% python3 -q
>>> import numpy as np
>>> from numpy import linalg as LA
>>> np.set_printoptions(precision=1, suppress=True, linewidth=100)
>>> M = np.load("test2.npy")
>>> M
array([[ 0.1,  0.1, -0.3],
       [ 0.1,  0.1, -0.3],
       [-0.3, -0.3,  0.8]])
>>> x0 = np.array([-1, -2, 1])
>>> M @ M @ x0
array([-0.5, -0.5,  1.6])
>>> np.trace(M)
np.float64(1.0)
>>> LA.eigvalsh(2 * M - np.eye(3))
array([-1., -1.,  1.])
>>> round(float((x0 - M @ x0) @ (M @ x0)), 1)
0.0
>>> P = np.triu(np.array([[4, 1, 5], [-5, 0, 3], [4, -5, -2]]), 1) + np.eye(3)
>>> A2 = P @ M @ LA.inv(P)
>>> np.trace(A2), np.trace(M)
(np.float64(1.0), np.float64(1.0))
>>> np.poly(A2)
array([ 1., -1.,  0.,  0.])
>>> round(LA.eigvals(M).sum().real, 1)
np.float64(1.0)
>>> np.einsum("ij,ji->", M, M)
np.float64(1.0)
>>> np.round(np.poly(M), 1) + 0
array([ 1., -1.,  0.,  0.])
>>> arr = np.load("out15.npy")
>>> arr
array([[ 2,  3, -2],
       [ 4,  6, -4]])
>>> round(np.trace(LA.pinv(arr) @ arr), 1)
np.float64(1.0)
>>> np.abs(np.diag(LA.qr(arr)[1])) > 1e-9
array([ True, False])
>>> np.allclose(arr[:-1].T @ LA.lstsq(arr[:-1].T, arr[-1])[0], arr[-1])
True
>>> try:
...     LA.inv(arr)
... except LA.LinAlgError as e:
...     print(e)
... 
Last 2 dimensions of the array must be square
>>> LA.matrix_rank(arr, rtol=0.1)
np.int64(1)
>>> m1 = np.load("a.npy")
>>> m1
array([[-1.,  0.,  0.],
       [ 0., -1.,  0.],
       [ 0.,  0.,  1.]])
>>> LA.pinv(m1)
array([[-1.,  0.,  0.],
       [ 0., -1.,  0.],
       [ 0.,  0.,  1.]])
>>> m1.T @ m1
array([[1., 0., 0.],
       [0., 1., 0.],
       [0., 0., 1.]])
>>> LA.svd(m1, compute_uv=False)
array([1., 1., 1.])
>>> K = np.load("block19.npy")
>>> K
array([[  0,   5,  -3],
       [  4,   4,  -5],
       [  0,   9, -10],
       [ -4,  11,  -5],
       [ -9,   6,  -3],
       [ -7,   7,  -8],
       [ -6,   3, -11],
       [ -4,   4, -13],
       [ -7,   9, -10],
       [-10,  10, -12],
       [-12,  13, -16],
       [-12,  16, -21],
       [-17,  12, -18],
       [-14,  14, -13],
       [-19,  10, -12],
       [-21,   9,  -7],
       [-23,   5,  -3],
       [-24,   5,   2],
       [-25,   2,   2],
       [-24,   1,   5],
       [-19,  -4,   5]])
>>> Xc = K - K.mean(axis=0)
>>> V = LA.svd(Xc)[2][:2]
>>> A2 = Xc - Xc @ V.T @ V
>>> np.round(np.cov(Xc @ V.T, rowvar=False), 1) + 0
array([[96.1,  0. ],
       [ 0. , 52.3]])
>>> rng = np.random.default_rng(124572)
>>> A2 = K + rng.integers(-2, 3, (21, 2)) @ rng.integers(-2, 3, (2, 3))
>>> A2
array([[ -4,   7,  -5],
       [  4,   6,  -7],
       [ -5,  10, -11],
       [ -5,  10,  -4],
       [-11,   6,  -3],
       [-12,   8,  -9],
       [ -9,   4, -12],
       [ -4,   6, -15],
       [ -9,   9, -10],
       [ -7,   9, -11],
       [-10,  13, -16],
       [-11,  17, -22],
       [-17,  12, -18],
       [-10,  12, -11],
       [-23,  12, -14],
       [-23,   9,  -7],
       [-25,   5,  -3],
       [-23,   4,   3],
       [-24,   3,   1],
       [-19,   0,   6],
       [-15,  -6,   7]])
>>> np.round(LA.svd(A2 - K, compute_uv=False), 1) + 0
array([14.7,  5.6,  0. ])
